$ python -q
>>> import numpy as np
>>> from numpy import linalg as LA
>>> np.set_printoptions(precision=2, suppress=True, linewidth=200)
>>> F = np.loadtxt("x.csv", delimiter=",")
>>> F
array([[6., 1., 1., 1., 1.],
       [1., 6., 1., 1., 1.],
       [1., 1., 6., 1., 1.],
       [1., 1., 1., 6., 1.],
       [1., 1., 1., 1., 6.]])
>>> # symmetric, so the eigenvalues are real
>>> evals, V = LA.eigh(F)
>>> x = np.array([3, -1, -3, 2, -2])
>>> V * np.maximum(evals, 0) @ V.T
array([[6., 1., 1., 1., 1.],
       [1., 6., 1., 1., 1.],
       [1., 1., 6., 1., 1.],
       [1., 1., 1., 6., 1.],
       [1., 1., 1., 1., 6.]])
>>> V * np.abs(evals) @ V.T
array([[6., 1., 1., 1., 1.],
       [1., 6., 1., 1., 1.],
       [1., 1., 6., 1., 1.],
       [1., 1., 1., 6., 1.],
       [1., 1., 1., 1., 6.]])
>>> V * np.sqrt(evals) @ V.T
array([[2.42, 0.19, 0.19, 0.19, 0.19],
       [0.19, 2.42, 0.19, 0.19, 0.19],
       [0.19, 0.19, 2.42, 0.19, 0.19],
       [0.19, 0.19, 0.19, 2.42, 0.19],
       [0.19, 0.19, 0.19, 0.19, 2.42]])
>>> round(x @ F @ x / (x @ x), 2), evals[0], evals[-1]
(np.float64(5.04), np.float64(5.0), np.float64(10.0))
>>> hat = np.triu(np.array([[9, 9, 0, 4, -8],
...     [6, 6, 2, -2, 4],
...     [-4, -1, -3, -7, 1],
...     [9, 0, -5, 7, 2],
...     [-8, 9, 1, -1, 8]]), 1) + np.eye(5)
>>> out = hat @ F @ LA.inv(hat)
>>> LA.matrix_rank(out)
np.int64(5)
>>> np.poly(out)
array([    1.,   -30.,   350., -2000.,  5625., -6250.])
>>> np.allclose(F @ F.T, F.T @ F)
True
>>> np.trace(F)
np.float64(30.0)
>>> (F + F.T) / 2
array([[6., 1., 1., 1., 1.],
       [1., 6., 1., 1., 1.],
       [1., 1., 6., 1., 1.],
       [1., 1., 1., 6., 1.],
       [1., 1., 1., 1., 6.]])
>>> np.round(np.abs(LA.eigvals(F)).max(), 2)
np.float64(10.0)
>>> np.round(LA.det(F), 2)
np.float64(6250.0)
>>> out = LA.inv(F)
>>> np.round(F @ out, 2) + 0
array([[1., 0., 0., 0., 0.],
       [0., 1., 0., 0., 0.],
       [0., 0., 1., 0., 0.],
       [0., 0., 0., 1., 0.],
       [0., 0., 0., 0., 1.]])
>>> np.allclose(out, F.T)
False
>>> LA.det(F) * out
array([[1125., -125., -125., -125., -125.],
       [-125., 1125., -125., -125., -125.],
       [-125., -125., 1125., -125., -125.],
       [-125., -125., -125., 1125., -125.],
       [-125., -125., -125., -125., 1125.]])
>>> out
array([[ 0.18, -0.02, -0.02, -0.02, -0.02],
       [-0.02,  0.18, -0.02, -0.02, -0.02],
       [-0.02, -0.02,  0.18, -0.02, -0.02],
       [-0.02, -0.02, -0.02,  0.18, -0.02],
       [-0.02, -0.02, -0.02, -0.02,  0.18]])
>>> np.round(LA.det(F) * LA.det(out), 2)
np.float64(1.0)
>>> m1 = np.load("a.npy")
>>> m1
array([[ 1,  1,  1,  1,  1,  1,  1,  1],
       [ 1,  1, -1, -1,  1,  1, -1, -1],
       [ 1, -1, -1,  1, -1,  1,  1, -1]])
>>> # columns 1 and 4 are equal
>>> x = np.array([2, 2, 2, 2, 0, 0, -1, -1])
>>> m1 * x
array([[ 2,  2,  2,  2,  0,  0, -1, -1],
       [ 2,  2, -2, -2,  0,  0,  1,  1],
       [ 2, -2, -2,  2,  0,  0, -1,  1]])
>>> m1 @ x
array([6, 2, 0])
>>> m1 @ (2 * x)
array([12,  4,  0])
>>> m1 @ np.ones(8)
array([8., 0., 0.])
>>> m1 @ m1
Traceback (most recent call last):
  File "<python-input-35>", line 1, in <module>
    m1 @ m1
    ~~~^~~~
ValueError: matmul: Input operand 1 has a mismatch in its core dimension 0, with gufunc signature (n?,k),(k,m?)->(n?,m?) (size 3 is different from 8)
>>> cov = m1.T @ m1
>>> np.round(LA.eigvalsh(cov)[::-1], 2) + 0
array([8., 8., 8., 0., 0., 0., 0., 0.])
>>> LA.matrix_rank(cov)
np.int64(3)
>>> rng = np.random.default_rng(1938)
>>> J = rng.normal(size=(10, 4))
>>> J = 10 * J / LA.norm(J, axis=1, keepdims=True)
>>> J
array([[ 4.56,  8.11,  0.91,  3.55],
       [-3.96,  8.06, -4.01, -1.79],
       [-3.21, -8.63, -3.46,  1.83],
       [ 1.36,  6.22, -5.63, -5.28],
       [-2.79, -9.6 , -0.06,  0.02],
       [ 5.96, -6.33, -4.67,  1.61],
       [ 1.15, -6.59,  6.4 ,  3.78],
       [-8.35,  4.93, -1.05, -2.21],
       [-4.39, -8.07, -3.96,  0.08],
       [-6.07,  6.01,  5.2 ,  0.22]])
>>> T = np.stack([F, -3 * F, F[::-1]])
>>> LA.matrix_rank(T)
array([5, 5, 5])
>>> T.sum(axis=0)
array([[-11.,  -1.,  -1.,  -1.,   4.],
       [ -1., -11.,  -1.,   4.,  -1.],
       [ -1.,  -1.,  -6.,  -1.,  -1.],
       [ -1.,   4.,  -1., -11.,  -1.],
       [  4.,  -1.,  -1.,  -1., -11.]])
>>> LA.matrix_rank(T.reshape(3, -1))
np.int64(2)
>>> np.einsum("bij,cij->bc", T, T)
array([[ 200., -600.,  100.],
       [-600., 1800., -300.],
       [ 100., -300.,  200.]])
>>> Ac = J - J.mean(axis=0)
>>> V = LA.svd(Ac)[2][:3]
>>> out = Ac - Ac @ V.T @ V
>>> round(float(LA.norm(out) / LA.norm(Ac)), 2)
0.14
>>> np.diag(V.T @ V)
array([0.94, 0.98, 0.84, 0.23])
>>> LA.norm(out, axis=1).round(6).argmax()
np.int64(3)
>>> out.std(axis=0)
array([0.34, 0.18, 0.56, 1.24])
>>> data = np.load("data.npy")
>>> data
array([[ 1,  0,  0,  0],
       [-2,  1,  0,  0],
       [ 3, -3,  1,  0],
       [ 2,  0,  3,  1]])
>>> # triangular: eigenvalues sit on the diagonal
>>> T = np.stack([m1, 5 * m1, m1[::-1]])
>>> (T @ m1.T).shape
(3, 3, 3)
>>> LA.matrix_rank(T)
array([3, 3, 3])
>>> arr = np.diag(np.array([-7, -2, -7, -3])) + -3 * np.eye(4, k=1) + -3 * np.eye(4, k=-1)
>>> arr
array([[-7., -3.,  0.,  0.],
       [-3., -2., -3.,  0.],
       [ 0., -3., -7., -3.],
       [ 0.,  0., -3., -3.]])
>>> # symmetric, so the eigenvalues are real
>>> lab = rng.permutation(4)
>>> lab
array([0, 1, 2, 3])
>>> out = arr[lab][:, lab]
>>> np.allclose(out, arr)
True
>>> np.trace(out)
np.float64(-19.0)
>>> out = np.c_[J[:, :2] @ np.array([[-5, -2], [-3, 2]]), np.array([2, 0, 1, -2, 0, 3, 0, 0, -2, 3])]
>>> out
array([[-47.12,   7.1 ,   2.  ],
       [ -4.39,  24.04,   0.  ],
       [ 41.94, -10.83,   1.  ],
       [-25.43,   9.72,  -2.  ],
       [ 42.77, -13.62,   0.  ],
       [-10.81, -24.58,   3.  ],
       [ 14.03, -15.47,   0.  ],
       [ 26.97,  26.55,   0.  ],
       [ 46.15,  -7.35,  -2.  ],
       [ 12.35,  24.16,   3.  ]])
>>> LA.norm(LA.qr(J)[0].T @ out, axis=0) ** 2 / ((out ** 2).sum(axis=0) + 1e-12)
array([1.  , 1.  , 0.42])
>>> evals, V = LA.eigh(arr)
>>> x = np.array([0, -2, 2, 1])
>>> x @ arr @ x
np.float64(-27.0)
>>> LA.eigvalsh(arr[1:, 1:])
array([-9.56, -2.56,  0.12])
>>> V * np.abs(evals) @ V.T
array([[ 7.15,  2.62,  0.21, -0.16],
       [ 2.62,  2.98,  2.46,  0.43],
       [ 0.21,  2.46,  7.3 ,  2.76],
       [-0.16,  0.43,  2.76,  3.19]])
>>> (np.sign(V[:, -1].round(6)) == np.sign(V[0, -1].round(6))).astype(int)
array([1, 0, 1, 0])
>>> W0 = np.loadtxt("block1.csv", delimiter=",")
>>> W0
array([[ 1.,  0.,  0.,  0.,  0.],
       [ 0., -2., -3.,  1., -2.],
       [ 0.,  0.,  3., -2.,  2.],
       [ 0., -2.,  1.,  1., -3.],
       [ 0., -1.,  2., -1.,  3.]])
>>> LA.eigvals(W0)
array([ 5.62+0.j  ,  0.85+1.65j,  0.85-1.65j, -2.33+0.j  ,  1.  +0.j  ])
>>> np.poly(W0)
array([  1.,  -6.,   1.,  15., -56.,  45.])
>>> round(LA.det(2 * W0), 2), np.round(LA.det(W0), 2)
(np.float64(-1440.0), np.float64(-45.0))
>>> np.round(LA.eigvals(W0).sum().real, 2)
np.float64(6.0)
>>> round(LA.det(W0[::-1]), 2)
np.float64(-45.0)
>>> LA.matrix_power(W0, 3)
array([[  1.,   0.,   0.,   0.,   0.],
       [  0., -11., -45.,  34., -74.],
       [  0.,  -2.,  53., -48., 102.],
       [  0.,  -4., -15.,   3., -20.],
       [  0.,  -2.,  66., -54., 107.]])
>>> assert W0 == W0.T
Traceback (most recent call last):
  File "<python-input-86>", line 1, in <module>
    assert W0 == W0.T
           ^^^^^^^^^^
ValueError: The truth value of an array with more than one element is ambiguous. Use a.any() or a.all()
>>> W0.inv()
Traceback (most recent call last):
  File "<python-input-87>", line 1, in <module>
    W0.inv()
    ^^^^^^
AttributeError: 'numpy.ndarray' object has no attribute 'inv'
>>> round(float(LA.det(W0)), 2)
-45.0
>>> np.allclose(W0, W0.T)
False
>>> np.trace(W0)
np.float64(6.0)
